$ python3 -q
>>> import numpy as np
>>> np.set_printoptions(precision=2, suppress=True, linewidth=100)
>>> def tidy(a):
...     return np.round(a, 2) + 0
... 
>>> mat = np.load("case19.npy")
>>> mat
array([[ 0.2 , -0.73,  0.4 ],
       [-0.6 ,  2.22,  0.4 ],
       [-0.3 ,  0.57,  1.  ],
       [ 0.1 ,  0.04,  0.  ],
       [ 1.3 , -4.55, -0.7 ],
       [-1.8 ,  5.3 , -0.3 ],
       [-0.1 , -0.3 , -0.1 ],
       [-0.9 ,  2.76, -0.8 ],
       [-0.3 ,  1.23,  0.1 ],
       [-0.8 ,  2.25, -0.6 ],
       [-1.7 ,  5.28,  0.6 ],
       [-2.3 ,  7.63,  0.1 ],
       [ 1.3 , -3.78, -0.9 ],
       [-0.4 ,  1.13,  1.1 ],
       [ 0.1 , -0.68, -0.9 ],
       [-0.5 ,  1.46,  0.3 ]])
>>> gram = np.cov(mat, rowvar=False)
>>> np.median(mat, axis=0)
array([-0.35,  1.18,  0.05])
>>> gram.shape
(3, 3)
>>> np.argsort(-mat.std(axis=0).round(6), kind="stable")
array([1, 0, 2])
>>> U, sv = np.linalg.svd(mat)
Traceback (most recent call last):
  File "<python-input-9>", line 1, in <module>
    U, sv = np.linalg.svd(mat)
    ^^^^^
ValueError: too many values to unpack (expected 2)
>>> U, sv, vt = np.linalg.svd(mat, full_matrices=False)
>>> tidy(sv)
array([13.81,  2.39,  0.39])
>>> tidy(U.T @ U)
array([[1., 0., 0.],
       [0., 1., 0.],
       [0., 0., 1.]])
>>> Ac = (mat - mat.mean(axis=0)) / mat.std(axis=0)
>>> np.argwhere(np.abs(Ac) > 2)
array([[11,  1]])
>>> Ac.std(axis=0)
array([1., 1., 1.])
>>> beta = np.linalg.lstsq(np.delete(Ac, 0, axis=1), Ac[:, 0])[0]
>>> tidy(1 - np.var(Ac[:, 0] - np.delete(Ac, 0, axis=1) @ beta))
np.float64(0.99)
>>> F = np.array([[3, 2, -3],
...     [4, 1, -2],
...     [2, 0, -3],
...     [-1, -2, -4],
...     [-3, -5, -6],
...     [-6, -6, -9],
...     [-5, -8, -8],
...     [-2, -8, -8],
...     [-3, -8, -6],
...     [-5, -7, -5],
...     [-7, -9, -7],
...     [-10, -7, -4],
...     [-13, -7, -6],
...     [-14, -7, -6],
...     [-14, -10, -8],
...     [-16, -11, -9],
...     [-19, -12, -12],
...     [-20, -10, -12],
...     [-22, -7, -11]])
>>> F
array([[  3,   2,  -3],
       [  4,   1,  -2],
       [  2,   0,  -3],
       [ -1,  -2,  -4],
       [ -3,  -5,  -6],
       [ -6,  -6,  -9],
       [ -5,  -8,  -8],
       [ -2,  -8,  -8],
       [ -3,  -8,  -6],
       [ -5,  -7,  -5],
       [ -7,  -9,  -7],
       [-10,  -7,  -4],
       [-13,  -7,  -6],
       [-14,  -7,  -6],
       [-14, -10,  -8],
       [-16, -11,  -9],
       [-19, -12, -12],
       [-20, -10, -12],
       [-22,  -7, -11]])
>>> Ac = F - F.mean(axis=0)
>>> U, sv, vt = np.linalg.svd(Ac, full_matrices=False)
>>> np.abs(vt[0]).argmax()
np.int64(0)
>>> np.linalg.matrix_rank(Ac)
np.int64(3)
>>> np.searchsorted(np.cumsum(sv ** 2) / (sv ** 2).sum(), 0.9) + 1
np.int64(1)
>>> x0 = np.array([2, 2, 0])
>>> target = F @ x0
>>> tidy(np.linalg.pinv(F) @ F)
array([[1., 0., 0.],
       [0., 1., 0.],
       [0., 0., 1.]])
>>> target
array([ 10,  10,   4,  -6, -16, -24, -26, -20, -22, -24, -32, -34, -40, -42, -48, -54, -62, -60,
       -58])
>>> tidy(np.linalg.lstsq(F, target)[0])
array([2., 2., 0.])
>>> try:
...     np.linalg.solve(F, target)
... except np.linalg.LinAlgError as e:
...     print("failed:", e)
... 
failed: Last 2 dimensions of the array must be square
>>> rng = np.random.default_rng(42)
>>> target = target + 0.1 * rng.normal(size=19)
>>> tidy(target)
array([ 10.03,   9.9 ,   4.08,  -5.91, -16.2 , -24.13, -25.99, -20.03, -22.  , -24.09, -31.91,
       -33.92, -39.99, -41.89, -47.95, -54.09, -61.96, -60.1 , -57.91])
>>> beta, *_ = np.linalg.lstsq(F, target)
>>> tidy(F.T @ (target - F @ beta))
array([0., 0., 0.])
>>> [round(float(np.linalg.norm(np.linalg.solve(F.T @ F + lam * np.eye(3), F.T @ target))), 2) for lam in (0, 1, 10, 100)]
[2.83, 2.81, 2.72, 2.44]
>>> tidy(beta)
array([1.99, 2.  , 0.01])
>>> tidy(np.linalg.norm(target - F @ beta))
np.float64(0.36)
